% python3 -q
>>> import numpy as np
>>> np.set_printoptions(suppress=True, linewidth=200)
>>> arr = np.load("a.npy")
>>> arr
array([[0, 0, 0, 0, 1, 1, 0, 1, 0, 0, 1, 0, 1, 1],
       [0, 0, 0, 0, 0, 0, 1, 0, 0, 0, 0, 0, 0, 0],
       [0, 0, 0, 1, 0, 0, 0, 0, 0, 1, 0, 1, 0, 0],
       [0, 0, 1, 0, 0, 0, 0, 0, 0, 1, 0, 1, 0, 0],
       [1, 0, 0, 0, 0, 1, 0, 1, 1, 0, 1, 0, 0, 1],
       [1, 0, 0, 0, 1, 0, 0, 1, 1, 0, 1, 0, 1, 1],
       [0, 1, 0, 0, 0, 0, 0, 0, 0, 0, 0, 0, 0, 0],
       [1, 0, 0, 0, 1, 1, 0, 0, 1, 0, 1, 0, 0, 1],
       [0, 0, 0, 0, 1, 1, 0, 1, 0, 0, 1, 0, 1, 1],
       [0, 0, 1, 1, 0, 0, 0, 0, 0, 0, 0, 1, 0, 0],
       [1, 0, 0, 0, 1, 1, 0, 1, 1, 0, 0, 0, 1, 1],
       [0, 0, 1, 1, 0, 0, 0, 0, 0, 1, 0, 0, 0, 0],
       [1, 0, 0, 0, 0, 1, 0, 0, 1, 0, 1, 0, 0, 1],
       [1, 0, 0, 0, 1, 1, 0, 1, 1, 0, 1, 0, 1, 0]])
>>> np.allclose(arr @ arr.T, arr.T @ arr)
True
>>> np.trace(arr)
np.int64(0)
>>> np.round(np.sort(np.abs(np.linalg.eigvals(arr))), 2) + 0
array([0.  , 0.39, 1.  , 1.  , 1.  , 1.  , 1.  , 1.  , 1.  , 1.  , 1.49, 2.2 , 3.  , 6.31])
>>> print(np.allclose(arr, arr.T))
True
>>> print(np.argsort(-np.linalg.norm(arr, axis=0).round(6), kind="stable")[:3])
[ 5 10 13]
>>> np.linalg.matrix_rank(arr, rtol=0.1)
np.int64(12)
>>> feats = np.load("mat.npy")
>>> feats
array([[-3, -3,  0,  2, -3,  2, -2,  1,  0],
       [ 0, -3, -3,  0,  2, -3,  2, -2,  1],
       [ 1,  0, -3, -3,  0,  2, -3,  2, -2],
       [-2,  1,  0, -3, -3,  0,  2, -3,  2],
       [ 2, -2,  1,  0, -3, -3,  0,  2, -3],
       [-3,  2, -2,  1,  0, -3, -3,  0,  2],
       [ 2, -3,  2, -2,  1,  0, -3, -3,  0],
       [ 0,  2, -3,  2, -2,  1,  0, -3, -3],
       [-3,  0,  2, -3,  2, -2,  1,  0, -3]])
>>> Y = feats / np.linalg.norm(feats, axis=1, keepdims=True)
>>> gram = Y @ Y.T
>>> gram.round(2)
array([[ 1.  , -0.22,  0.08, -0.03,  0.12,  0.12, -0.03,  0.08, -0.22],
       [-0.22,  1.  , -0.22,  0.08, -0.03,  0.12,  0.12, -0.03,  0.08],
       [ 0.08, -0.22,  1.  , -0.22,  0.08, -0.03,  0.13,  0.12, -0.03],
       [-0.03,  0.08, -0.22,  1.  , -0.22,  0.08, -0.03,  0.13,  0.13],
       [ 0.12, -0.03,  0.08, -0.22,  1.  , -0.22,  0.07, -0.03,  0.12],
       [ 0.12,  0.12, -0.03,  0.08, -0.22,  1.  , -0.22,  0.07, -0.03],
       [-0.03,  0.12,  0.13, -0.03,  0.07, -0.22,  1.  , -0.22,  0.08],
       [ 0.08, -0.03,  0.12,  0.13, -0.03,  0.07, -0.22,  1.  , -0.22],
       [-0.22,  0.08, -0.03,  0.13,  0.12, -0.03,  0.08, -0.22,  1.  ]])
>>> gram[0].round(2)
array([ 1.  , -0.22,  0.08, -0.03,  0.12,  0.12, -0.03,  0.08, -0.22])
>>> (np.abs(gram) > 0.9).astype(int)
array([[1, 0, 0, 0, 0, 0, 0, 0, 0],
       [0, 1, 0, 0, 0, 0, 0, 0, 0],
       [0, 0, 1, 0, 0, 0, 0, 0, 0],
       [0, 0, 0, 1, 0, 0, 0, 0, 0],
       [0, 0, 0, 0, 1, 0, 0, 0, 0],
       [0, 0, 0, 0, 0, 1, 0, 0, 0],
       [0, 0, 0, 0, 0, 0, 1, 0, 0],
       [0, 0, 0, 0, 0, 0, 0, 1, 0],
       [0, 0, 0, 0, 0, 0, 0, 0, 1]])
>>> round(float(np.degrees(np.arccos(np.clip(gram[0, 3], -1, 1)))), 2)
91.43
>>> J = np.loadtxt("sample9.csv", delimiter=",")
>>> J
array([[ -0.2 ,  -0.5 ,  -0.2 ,   1.3 ,   0.4 ,   0.4 ,  -2.  ,  -1.  ,   1.3 ,   1.  ,  -1.  ,  -2.07,   0.7 ,  -1.7 ],
       [ -0.2 ,   0.6 ,  -1.4 ,  -0.1 ,  -0.8 ,   0.5 ,   0.4 ,  -1.5 ,  -0.8 ,  -0.2 ,   0.7 ,   2.97,  -0.1 ,   0.5 ],
       [ -1.5 ,  -0.7 ,   1.2 ,   1.5 ,   1.9 ,  -0.6 ,   0.3 ,   0.3 ,  -0.1 ,  -1.8 ,   1.6 ,  -2.87,   0.5 ,   1.1 ],
       [  0.4 ,  -0.2 ,  -1.8 ,  -0.3 ,  -0.3 ,   0.8 ,  -0.3 ,   0.7 ,   0.7 ,   0.9 ,   0.8 ,  -1.09,  -2.3 ,   0.5 ],
       [  0.7 ,   1.1 ,   0.9 ,  -0.6 ,   1.5 ,  -0.3 ,  -1.1 ,   1.8 ,  -0.8 ,   0.1 ,   0.8 ,   5.6 ,   0.4 ,   1.  ],
       [ -1.3 ,  -2.1 ,  -1.3 ,  -1.8 ,  -0.2 ,   0.5 ,  -2.3 ,   0.2 ,   0.8 ,   0.1 ,   1.4 , -10.2 ,  -0.4 ,  -0.4 ],
       [  1.3 ,   0.4 ,  -0.4 ,   0.  ,   0.9 ,   0.8 ,   0.  ,   0.1 ,   1.3 ,  -0.5 ,   0.5 ,   1.89,  -0.6 ,   0.8 ],
       [  0.9 ,  -1.7 ,   1.1 ,  -0.2 ,   1.3 ,  -1.4 ,   0.2 ,   1.4 ,   0.3 ,  -1.  ,   0.1 ,  -8.42,  -1.1 ,   1.  ],
       [  1.  ,  -1.1 ,   0.9 ,   0.7 ,   0.7 ,   0.5 ,   0.7 ,  -1.6 ,   0.2 ,  -0.3 ,  -2.  ,  -5.45,  -0.1 ,   0.8 ],
       [  2.2 ,  -0.8 ,  -0.8 ,   0.8 ,   0.4 ,  -1.2 ,   1.1 ,  -1.  ,  -0.9 ,   0.5 ,  -0.2 ,  -3.87,   0.5 ,  -0.3 ],
       [  1.  ,   1.3 ,  -0.8 ,   0.  ,  -1.4 ,  -1.3 ,  -0.5 ,  -1.2 ,  -0.7 ,   1.4 ,  -1.5 ,   6.32,  -0.6 ,  -0.7 ],
       [  0.4 ,   0.6 ,   0.1 ,  -1.2 ,   1.7 ,   0.8 ,   0.5 ,   1.7 ,  -0.5 ,  -0.6 ,  -0.4 ,   2.81,  -0.6 ,  -1.4 ],
       [ -0.1 ,  -0.7 ,  -1.6 ,   0.1 ,   0.7 ,   0.3 ,   0.4 ,  -1.9 ,  -1.1 ,  -0.1 ,  -0.2 ,  -3.53,   2.8 ,  -0.2 ]])
>>> # column 11 is much longer than the rest
>>> r0, r1 = J[6], J[8]
>>> np.round(r0 @ r1, 2)
np.float64(-8.82)
>>> pr = (r0 @ r1) / (r0 @ r0) * r0
>>> np.round(r1 - pr, 2)
array([ 2.12, -0.76,  0.56,  0.7 ,  1.48,  1.19,  0.7 , -1.51,  1.32, -0.73, -1.57, -3.82, -0.62,  1.49])
>>> print(np.linalg.matrix_rank(np.outer(r0, r1)))
1
